% ipython --no-banner

In [1]: import numpy as np

In [2]: import numpy.linalg as la

In [3]: np.set_printoptions(precision=3, suppress=True, linewidth=140)

In [4]: data = np.loadtxt("arr.csv", delimiter=",")

In [5]: print(data)
[[-1.  0.  0.  0.  0.  0.  0.  0.  0.  0.  0.]
 [ 0. -1.  0.  0.  0.  0.  0.  0.  0.  0.  0.]
 [ 0.  0.  2.  0.  0.  0.  0.  0.  0.  0.  0.]
 [ 0.  0.  0.  2.  0.  0.  0.  0.  0.  0.  0.]
 [ 0.  0.  0.  0. -2.  0.  0.  0.  0.  0.  0.]
 [ 0.  0.  0.  0.  0. -1.  0.  0.  0.  0.  0.]
 [ 0.  0.  0.  0.  0.  0.  1.  0.  0.  0.  0.]
 [ 0.  0.  0.  0.  0.  0.  0. -2.  0.  0.  0.]
 [ 0.  0.  0.  0.  0.  0.  0.  0.  1.  0.  0.]
 [ 0.  0.  0.  0.  0.  0.  0.  0.  0. -2.  0.]
 [ 0.  0.  0.  0.  0.  0.  0.  0.  0.  0.  2.]]

In [6]: other = data / la.norm(data, axis=1, keepdims=True)

In [7]: C2 = other @ other.T

In [8]: print(np.argwhere(np.triu(np.abs(C2) > 0.95, 1)))
[]

In [9]: print((C2 - 2 * np.eye(11)).round(6).argmax(axis=1))
[1 0 0 0 0 0 0 0 0 0 0]

In [10]: print(C2)
[[1. 0. 0. 0. 0. 0. 0. 0. 0. 0. 0.]
 [0. 1. 0. 0. 0. 0. 0. 0. 0. 0. 0.]
 [0. 0. 1. 0. 0. 0. 0. 0. 0. 0. 0.]
 [0. 0. 0. 1. 0. 0. 0. 0. 0. 0. 0.]
 [0. 0. 0. 0. 1. 0. 0. 0. 0. 0. 0.]
 [0. 0. 0. 0. 0. 1. 0. 0. 0. 0. 0.]
 [0. 0. 0. 0. 0. 0. 1. 0. 0. 0. 0.]
 [0. 0. 0. 0. 0. 0. 0. 1. 0. 0. 0.]
 [0. 0. 0. 0. 0. 0. 0. 0. 1. 0. 0.]
 [0. 0. 0. 0. 0. 0. 0. 0. 0. 1. 0.]
 [0. 0. 0. 0. 0. 0. 0. 0. 0. 0. 1.]]

In [11]: print(C2[10])
[0. 0. 0. 0. 0. 0. 0. 0. 0. 0. 1.]

In [12]: print(la.norm(other, axis=1))
[1. 1. 1. 1. 1. 1. 1. 1. 1. 1. 1.]

In [13]: W0 = np.loadtxt("data.csv", delimiter=",")

In [14]: print(W0)
[[5. 1. 0. 0. 0. 0. 0. 0. 0.]
 [0. 5. 1. 0. 0. 0. 0. 0. 0.]
 [0. 0. 5. 1. 0. 0. 0. 0. 0.]
 [0. 0. 0. 5. 1. 0. 0. 0. 0.]
 [0. 0. 0. 0. 5. 1. 0. 0. 0.]
 [0. 0. 0. 0. 0. 5. 1. 0. 0.]
 [0. 0. 0. 0. 0. 0. 5. 1. 0.]
 [0. 0. 0. 0. 0. 0. 0. 5. 1.]
 [0. 0. 0. 0. 0. 0. 0. 0. 5.]]

In [15]: print(W0 @ W0)
[[25. 10.  1.  0.  0.  0.  0.  0.  0.]
 [ 0. 25. 10.  1.  0.  0.  0.  0.  0.]
 [ 0.  0. 25. 10.  1.  0.  0.  0.  0.]
 [ 0.  0.  0. 25. 10.  1.  0.  0.  0.]
 [ 0.  0.  0.  0. 25. 10.  1.  0.  0.]
 [ 0.  0.  0.  0.  0. 25. 10.  1.  0.]
 [ 0.  0.  0.  0.  0.  0. 25. 10.  1.]
 [ 0.  0.  0.  0.  0.  0.  0. 25. 10.]
 [ 0.  0.  0.  0.  0.  0.  0.  0. 25.]]

In [16]: print(round(float(np.abs(la.eigvals(W0)).max()), 3))
5.0

In [17]: print(np.allclose(W0 @ W0.T, W0.T @ W0))
False

In [18]: print(np.sort(np.abs(la.eigvals(W0))))
[5. 5. 5. 5. 5. 5. 5. 5. 5.]

In [19]: print(np.allclose(W0, W0.T))
False

In [20]: other = data / np.sqrt((data ** 2).mean(axis=1, keepdims=True))

In [21]: print(la.matrix_rank(data - data.mean(axis=1, keepdims=True)))
10

In [22]: r0 = np.array([3, 0, 1, 0, 4, 3, -1, 7, -6])

In [23]: other = W0 + np.outer(r0, np.eye(9)[0])

In [24]: print(la.matrix_rank(other - W0))
1

In [25]: print(other)
[[ 8.  1.  0.  0.  0.  0.  0.  0.  0.]
 [ 0.  5.  1.  0.  0.  0.  0.  0.  0.]
 [ 1.  0.  5.  1.  0.  0.  0.  0.  0.]
 [ 0.  0.  0.  5.  1.  0.  0.  0.  0.]
 [ 4.  0.  0.  0.  5.  1.  0.  0.  0.]
 [ 3.  0.  0.  0.  0.  5.  1.  0.  0.]
 [-1.  0.  0.  0.  0.  0.  5.  1.  0.]
 [ 7.  0.  0.  0.  0.  0.  0.  5.  1.]
 [-6.  0.  0.  0.  0.  0.  0.  0.  5.]]

In [26]: feats = np.load("mat.npy")

In [27]: print(feats)
[[-0.1    1.1    1.1    0.1   -1.7   -1.2   -1.1   -0.2   -0.3   -0.6    0.652]
 [ 1.6   -1.1   -0.3   -1.2    0.7    0.3    0.1    0.8   -2.1   -0.6    4.22 ]
 [-0.8    0.7   -0.2    0.5    0.8   -0.4    1.8   -1.7    0.8   -1.6   -1.54 ]
 [ 1.1    0.     1.2    0.1    1.4   -0.6   -2.1    0.8   -1.5    0.6    3.038]
 [ 2.2    0.5   -1.4    1.6   -0.9   -1.8    2.2    2.7    0.     0.6   -0.027]
 [ 0.6    0.4   -0.2   -0.9   -0.4    0.2   -1.4   -0.5   -0.8   -0.8    1.644]
 [ 1.5   -0.9   -0.1   -0.5   -0.3    0.4    0.1    1.4    2.1   -0.4   -4.202]
 [-0.8    1.1    1.2   -2.    -0.1    0.2   -1.4    0.    -0.6   -1.8    1.239]
 [-0.6   -0.1   -0.2    2.5   -0.9   -0.3    0.8    2.     0.3    1.4   -0.661]
 [-0.2    1.1    1.1    0.6    0.3   -0.6    0.1   -0.7    0.4    0.3   -0.724]
 [ 0.1   -0.5    0.1    1.2    2.8   -0.4    1.9    1.5   -0.5    0.2    0.954]
 [ 0.5    0.5   -0.8   -0.6   -0.4   -0.3   -0.9   -0.9    0.7    0.8   -1.353]
 [ 0.6    1.5    0.3    1.     0.8    0.6    0.7   -0.3    1.4    0.4   -2.859]
 [ 1.2    0.4    0.9    0.2   -0.7   -1.5    0.7    1.8    1.5   -1.9   -2.949]
 [-0.1    0.2    0.4   -0.4    0.1    1.    -0.7   -0.6   -0.9    1.     1.79 ]
 [ 0.1    0.8    0.    -0.2   -0.4   -2.2   -1.5    1.1    2.3    1.4   -4.651]
 [-0.6    1.     0.4   -0.5   -0.7   -0.4    0.1   -1.     2.    -1.4   -3.98 ]
 [-0.5   -1.7    0.8    0.6   -0.2    0.8    1.4    0.3    0.7    0.2   -1.445]
 [ 0.4    0.     0.2    0.5    1.2    0.9    1.3   -0.2   -0.5   -0.3    1.054]]

In [28]: W1 = np.array([[8, 8, 7, 7, 0, 9],
    ...:     [1, 6, 7, 7, 3, 6],
    ...:     [0, 5, 0, 3, 0, 3],
    ...:     [2, 0, 2, 2, 2, 2],
    ...:     [3, 0, 7, 3, 4, 4],
    ...:     [3, 5, 2, 5, 8, 2],
    ...:     [0, 0, 0, 2, 2, 2],
    ...:     [0, 2, 5, 7, 4, 1],
    ...:     [9, 1, 5, 2, 3, 3],
    ...:     [2, 1, 2, 1, 6, 2],
    ...:     [2, 7, 9, 3, 6, 9]])

In [29]: beta = np.array([1, 2, 1, 2, 2, 2])

In [30]: act = np.maximum(feats @ W1 + beta, 0)

In [31]: print((act > 0).astype(int))
[[0 1 0 0 0 1]
 [1 1 1 1 1 1]
 [0 0 0 0 0 0]
 [1 1 1 1 1 1]
 [1 1 1 1 1 1]
 [0 1 1 1 0 1]
 [1 0 0 1 0 0]
 [0 1 1 1 0 1]
 [1 0 1 1 1 0]
 [1 1 1 1 0 1]
 [1 1 1 1 1 1]
 [1 0 0 0 0 0]
 [1 1 1 1 1 1]
 [1 0 0 1 0 0]
 [1 1 1 1 1 1]
 [1 0 0 0 0 0]
 [1 0 0 0 0 0]
 [1 0 0 0 1 0]
 [1 1 1 1 1 1]]

In [32]: W2 = np.array([[-3, 3], [1, 2], [0, -3], [-2, 0], [-2, -1], [0, -2]])

In [33]: print(W1 @ W2)
[[-30   1]
 [-17 -21]
 [ -1   4]
 [-14  -6]
 [-23 -24]
 [-30   1]
 [ -8  -6]
 [-20 -17]
 [-36   5]
 [-19  -8]
 [-17 -31]]

In [34]: print((act @ W2).round(6).argmax(axis=1))
[1 0 0 0 1 0 1 1 1 1 0 1 1 1 0 1 1 1 1]

In [35]: other = feats / np.sqrt((feats ** 2).mean(axis=1, keepdims=True))

In [36]: print(la.matrix_rank(other) == la.matrix_rank(feats))
True

In [37]: print(la.matrix_rank(feats - feats.mean(axis=1, keepdims=True)))
10

In [38]: print(other[3])
[ 0.78   0.     0.851  0.071  0.993 -0.426 -1.489  0.567 -1.064  0.426  2.155]

In [39]: other = np.c_[feats[:, :7] @ np.array([[1, 0, 0, 3, 1, 1, 3],
    ...:     [1, 1, 2, 1, 0, 3, 2],
    ...:     [3, 1, 3, 3, 3, 3, 1],
    ...:     [0, 0, 3, 0, 2, 2, 0],
    ...:     [2, 2, 0, 0, 3, 0, 2],
    ...:     [2, 3, 3, 0, 3, 0, 3],
    ...:     [0, 2, 0, 3, 0, 0, 2]]), np.array([1, 3, -5, 0, 4, -2, 3, 0, -3, -2, -1, 2, 3, 0, -1, 4, 5, 1, 2])]

In [40]: print(other.round(3) + 0)
[[-1.5 -7.   2.2  0.8 -5.3  6.7 -6.2  1. ]
 [ 1.6  1.1 -5.8  3.1  1.3 -5.   4.8  3. ]
 [ 0.1  4.5  1.1  3.1  0.8  1.7  2.8 -5. ]
 [ 6.3 -2.   2.1  0.6  7.3  4.9  1.3  0. ]
 [-6.9 -3.7 -3.8  9.5 -6.9  2.7  3.4  4. ]
 [ 0.  -2.8 -1.9 -2.6 -2.4 -0.6 -0.6 -2. ]
 [ 0.5 -0.2 -2.4  3.6  0.5 -2.5  3.4  3. ]
 [ 4.1 -0.1  0.4 -1.9 -0.9  2.1 -1.4  0. ]
 [-3.7 -1.4  5.8 -0.1  0.2  3.5 -3.3 -3. ]
 [ 3.6  1.2  5.5  4.1  3.4  7.6  1.7 -2. ]
 [ 4.7  7.8  1.7  5.8 10.   1.3  7.6 -1. ]
 [-2.8 -3.8 -4.1 -3.1 -5.2 -1.6 -1.8  2. ]
 [ 5.8  6.6  8.7  6.3  7.7  8.   9.9  3. ]
 [-0.1 -3.2 -0.4  8.8 -2.3  5.5  0.8  0. ]
 [ 3.5  2.4  3.4 -1.   3.6  0.9  2.3 -1. ]
 [-4.3 -9.6 -5.6 -3.4 -8.1  2.1 -8.5  4. ]
 [-0.6 -1.   0.5  0.7 -3.7  2.6 -1.8  5. ]
 [ 1.4  3.9  3.2  3.4  4.9 -2.   0.7  1. ]
 [ 5.2  7.9  4.8  5.7  8.3  2.   9.1  2. ]]

In [41]: print(la.norm(la.qr(feats)[0].T @ other, axis=0) ** 2 / ((other ** 2).sum(axis=0) + 1e-12))
[1.    1.    1.    1.    1.    1.    1.    0.647]

In [42]: print(la.matrix_rank(other))
8

In [43]: r0 = np.array([-2, -2, 1, 1, 1, 3, 1, 2, 1, -2, 2])

In [44]: E = np.array([np.roll(r0, i) for i in range(11)])

In [45]: print(E)
[[-2 -2  1  1  1  3  1  2  1 -2  2]
 [ 2 -2 -2  1  1  1  3  1  2  1 -2]
 [-2  2 -2 -2  1  1  1  3  1  2  1]
 [ 1 -2  2 -2 -2  1  1  1  3  1  2]
 [ 2  1 -2  2 -2 -2  1  1  1  3  1]
 [ 1  2  1 -2  2 -2 -2  1  1  1  3]
 [ 3  1  2  1 -2  2 -2 -2  1  1  1]
 [ 1  3  1  2  1 -2  2 -2 -2  1  1]
 [ 1  1  3  1  2  1 -2  2 -2 -2  1]
 [ 1  1  1  3  1  2  1 -2  2 -2 -2]
 [-2  1  1  1  3  1  2  1 -2  2 -2]]

In [46]: print((E - E.T) / 2)
[[ 0.  -2.   1.5  0.  -0.5  1.  -1.   0.5  0.  -1.5  2. ]
 [ 2.   0.  -2.   1.5  0.  -0.5  1.  -1.   0.5  0.  -1.5]
 [-1.5  2.   0.  -2.   1.5  0.  -0.5  1.  -1.   0.5  0. ]
 [ 0.  -1.5  2.   0.  -2.   1.5  0.  -0.5  1.  -1.   0.5]
 [ 0.5  0.  -1.5  2.   0.  -2.   1.5  0.  -0.5  1.  -1. ]
 [-1.   0.5  0.  -1.5  2.   0.  -2.   1.5  0.  -0.5  1. ]
 [ 1.  -1.   0.5  0.  -1.5  2.   0.  -2.   1.5  0.  -0.5]
 [-0.5  1.  -1.   0.5  0.  -1.5  2.   0.  -2.   1.5  0. ]
 [ 0.  -0.5  1.  -1.   0.5  0.  -1.5  2.   0.  -2.   1.5]
 [ 1.5  0.  -0.5  1.  -1.   0.5  0.  -1.5  2.   0.  -2. ]
 [-2.   1.5  0.  -0.5  1.  -1.   0.5  0.  -1.5  2.   0. ]]

In [47]: print(E @ E)
[[  4  23  10 -10   5 -17  -9   4 -11  20  17]
 [ 17   4  23  10 -10   5 -17  -9   4 -11  20]
 [ 20  17   4  23  10 -10   5 -17  -9   4 -11]
 [-11  20  17   4  23  10 -10   5 -17  -9   4]
 [  4 -11  20  17   4  23  10 -10   5 -17  -9]
 [ -9   4 -11  20  17   4  23  10 -10   5 -17]
 [-17  -9   4 -11  20  17   4  23  10 -10   5]
 [  5 -17  -9   4 -11  20  17   4  23  10 -10]
 [-10   5 -17  -9   4 -11  20  17   4  23  10]
 [ 10 -10   5 -17  -9   4 -11  20  17   4  23]
 [ 23  10 -10   5 -17  -9   4 -11  20  17   4]]

In [48]: print(np.allclose(E @ E.T, E.T @ E))
True

In [49]: print(np.trace(E))
-22

In [50]: print((E + E.T) / 2)
[[-2.   0.  -0.5  1.   1.5  2.   2.   1.5  1.  -0.5  0. ]
 [ 0.  -2.   0.  -0.5  1.   1.5  2.   2.   1.5  1.  -0.5]
 [-0.5  0.  -2.   0.  -0.5  1.   1.5  2.   2.   1.5  1. ]
 [ 1.  -0.5  0.  -2.   0.  -0.5  1.   1.5  2.   2.   1.5]
 [ 1.5  1.  -0.5  0.  -2.   0.  -0.5  1.   1.5  2.   2. ]
 [ 2.   1.5  1.  -0.5  0.  -2.   0.  -0.5  1.   1.5  2. ]
 [ 2.   2.   1.5  1.  -0.5  0.  -2.   0.  -0.5  1.   1.5]
 [ 1.5  2.   2.   1.5  1.  -0.5  0.  -2.   0.  -0.5  1. ]
 [ 1.   1.5  2.   2.   1.5  1.  -0.5  0.  -2.   0.  -0.5]
 [-0.5  1.   1.5  2.   2.   1.5  1.  -0.5  0.  -2.   0. ]
 [ 0.  -0.5  1.   1.5  2.   2.   1.5  1.  -0.5  0.  -2. ]]

In [51]: rng = np.random.default_rng(76949)

In [52]: other = E + rng.integers(-2, 3, (11, 9)) @ rng.integers(-2, 3, (9, 11))

In [53]: print(other)
[[ -6  -3 -11   9   8  -2   3   7   3  -2   5]
 [  4   5   0 -10   5   0   5  -4  -7  -1  -8]
 [  7  -1  -2   5  -5   9   5   9   8   2   4]
 [  0  -8   1   3  -1   5  12   9  20  -9  13]
 [  4   6  11 -11   1   9  -9   5  -9   1   1]
 [ -3  -3  -7   3   2  -8   1   4   5  -2  10]
 [ -2   7   0  -2  -3  -3   0  -9  -3   6  -5]
 [ -5  -2  -2   9   6  -8 -11  -4  -8   6  -5]
 [ -2   0  -7  18   7  -2  -1   6   2   2  -1]
 [ -6   3   4   9  -7   3   1  -2   3   2  -1]
 [  2   5   0  -4   3  -3  -6  -6 -15  10 -11]]

In [54]: print(other - E)
[[ -4  -1 -12   8   7  -5   2   5   2   0   3]
 [  2   7   2 -11   4  -1   2  -5  -9  -2  -6]
 [  9  -3   0   7  -6   8   4   6   7   0   3]
 [ -1  -6  -1   5   1   4  11   8  17 -10  11]
 [  2   5  13 -13   3  11 -10   4 -10  -2   0]
 [ -4  -5  -8   5   0  -6   3   3   4  -3   7]
 [ -5   6  -2  -3  -1  -5   2  -7  -4   5  -6]
 [ -6  -5  -3   7   5  -6 -13  -2  -6   5  -6]
 [ -3  -1 -10  17   5  -3   1   4   4   4  -2]
 [ -7   2   3   6  -8   1   0   0   1   4   1]
 [  4   4  -1  -5   0  -4  -8  -7 -13   8  -9]]

In [55]: print(np.round(la.svd(other - E, compute_uv=False), 3) + 0)
[47.842 35.142 20.022 17.776 14.383 10.811  7.597  2.984  1.398  0.     0.   ]

In [56]: print(np.abs(other - E).sum(axis=1))
[49 51 53 75 73 48 46 64 54 33 63]

In [57]: other = np.array([[3, -2, 6, 0, -5],
    ...:     [8, 3, 8, -8, 4],
    ...:     [5, -7, 6, -1, 2],
    ...:     [9, -8, 0, 3, 7],
    ...:     [0, 5, 1, 5, 6]])

In [58]: K = np.triu(other)

In [59]: print(K)
[[ 3 -2  6  0 -5]
 [ 0  3  8 -8  4]
 [ 0  0  6 -1  2]
 [ 0  0  0  3  7]
 [ 0  0  0  0  6]]

In [60]: # triangular: eigenvalues sit on the diagonal

In [61]: hat = np.triu(np.array([[-1, -1, 1, 2, -1],
    ...:     [1, 0, 1, 2, 1],
    ...:     [0, -1, -1, 1, 2],
    ...:     [-1, 0, -2, 1, 2],
    ...:     [2, -1, 2, -1, 1]]), 1) + np.eye(5)

In [62]: other = hat @ K @ la.inv(hat)

In [63]: print(np.round(la.det(other), 3))
972.0

In [64]: print(hat @ K - K @ hat)
[[ 0.  0. -3.  5. -1.]
 [ 0.  0.  3. -9. 19.]
 [ 0.  0.  0. -3.  9.]
 [ 0.  0.  0.  0.  6.]
 [ 0.  0.  0.  0.  0.]]
